% ipython --no-banner

In [1]: import numpy as np

In [2]: import numpy.linalg as la

In [3]: np.set_printoptions(precision=3, suppress=True, linewidth=200, floatmode="fixed")

In [4]: u = np.array([-1, 2, 1, 2])

In [5]: g = np.array([2, 2, 2, 0, 0, 1])

In [6]: E = u[:, None] + g[None, :]

In [7]: print(E)
[[ 1  1  1 -1 -1  0]
 [ 4  4  4  2  2  3]
 [ 3  3  3  1  1  2]
 [ 4  4  4  2  2  3]]

In [8]: print(round(la.norm(E, 2) / la.norm(E), 3))
0.987

In [9]: print(la.matrix_rank(E, rtol=0.1))
2

In [10]: m1 = np.load("arr.npy")

In [11]: print(m1)
[[-1.414  1.745  1.597  2.218  3.533]
 [-0.707 -3.999 -0.083  2.914 -0.100]
 [ 0.000 -1.271 -3.220 -1.727  3.168]
 [-4.243  1.000 -1.955  0.237 -1.457]
 [-2.121 -1.830  2.873 -2.924  0.592]]

In [12]: print(round(np.abs(la.eigvals(m1)).max(), 3))
5.0

In [13]: m1.inv()
AttributeError: 'numpy.ndarray' object has no attribute 'inv'


In [14]: print(np.allclose(m1, m1.T))
False

In [15]: print(round(np.trace(m1), 3))
-7.804

In [16]: print(round(la.det(m1), 3))
3125.0

In [17]: assert m1 == m1.T
ValueError: The truth value of an array with more than one element is ambiguous. Use a.any() or a.all()


In [18]: print(np.unique(E.round(6), axis=0).shape)
(3, 6)

In [19]: print(np.allclose(E[:-1].T @ la.lstsq(E[:-1].T, E[-1])[0], E[-1]))
True

In [20]: print(np.round(E @ la.pinv(E) @ E, 3) + 0)
[[ 1.000  1.000  1.000 -1.000 -1.000  0.000]
 [ 4.000  4.000  4.000  2.000  2.000  3.000]
 [ 3.000  3.000  3.000  1.000  1.000  2.000]
 [ 4.000  4.000  4.000  2.000  2.000  3.000]]

In [21]: print(round(float(np.trace(la.pinv(E) @ E)), 3))
2.0
